In [1]: import numpy as np

In [2]: np.set_printoptions(suppress=True, linewidth=140)

In [3]: def tidy(a):
   ...:     return np.round(a, 2) + 0
   ...: 

In [4]: rng = np.random.default_rng(951672)

In [5]: data = np.array([[6, 5, 9, 2, 1, 4],
   ...:     [3, 9, 2, 5, 1, 1],
   ...:     [0, 4, 1, 2, 3, 1],
   ...:     [2, 0, 2, 0, 5, 3],
   ...:     [2, 9, 9, 0, 5, 1]]) * (rng.random((5, 6)) < 0.3)

In [6]: data
Out[6]: 
array([[6, 5, 9, 0, 1, 4],
       [3, 0, 0, 5, 0, 0],
       [0, 0, 0, 0, 0, 1],
       [0, 0, 0, 0, 0, 0],
       [2, 0, 0, 0, 0, 0]])

In [7]: # looks like rank 4

In [8]: M2 = data + rng.integers(-2, 3, (5, 4)) @ rng.integers(-2, 3, (4, 6))

In [9]: M2
Out[9]: 
array([[ 7,  2, 13,  1, -2, 10],
       [ 6,  2, -1,  1, -5,  0],
       [-4, -3,  3, -5,  4,  2],
       [-5,  0,  1, -2,  3, -3],
       [ 3, -1, -1, -7,  3,  0]])

In [10]: M2 - data
Out[10]: 
array([[ 1, -3,  4,  1, -3,  6],
       [ 3,  2, -1, -4, -5,  0],
       [-4, -3,  3, -5,  4,  1],
       [-5,  0,  1, -2,  3, -3],
       [ 1, -1, -1, -7,  3,  0]])

In [11]: tidy(np.linalg.svd(M2 - data, compute_uv=False))
Out[11]: array([11.98,  8.93,  8.6 ,  3.86,  0.  ])

In [12]: left, sigma, vt = np.linalg.svd(data)

In [13]: V = vt[:(sigma > 1e-8).sum()]

In [14]: vec = data[2] + 2 * data[1] + rng.integers(2) * np.eye(6)[5]

In [15]: vec
Out[15]: array([ 6.,  0.,  0., 10.,  0.,  2.])

In [16]: tidy(np.linalg.norm(vec - V.T @ V @ vec))
Out[16]: np.float64(0.0)

In [17]: J = np.array([[0.0, 0.0, -1.0], [0.0, 0.0, 0.0], [-1.0, 0.0, 0.0]])

In [18]: np.flatnonzero(np.linalg.matrix_power((J != 0) + (J.T != 0) + np.eye(3), 3)[1])
Out[18]: array([1])

In [19]: np.linalg.lstsq(J[:-1].T, J[-1])[2]
Out[19]: np.int32(1)

In [20]: np.allclose(J[:-1].T @ np.linalg.lstsq(J[:-1].T, J[-1])[0], J[-1])
Out[20]: False

In [21]: tidy(J @ np.linalg.pinv(J) @ J)
Out[21]: 
array([[ 0.,  0., -1.],
       [ 0.,  0.,  0.],
       [-1.,  0.,  0.]])

In [22]: tidy(np.trace(np.linalg.pinv(J) @ J))
Out[22]: np.float64(2.0)

In [23]: try:
    ...:     np.linalg.inv(J)
    ...: except np.linalg.LinAlgError as e:
    ...:     print(repr(e))
    ...: 
LinAlgError('Singular matrix')
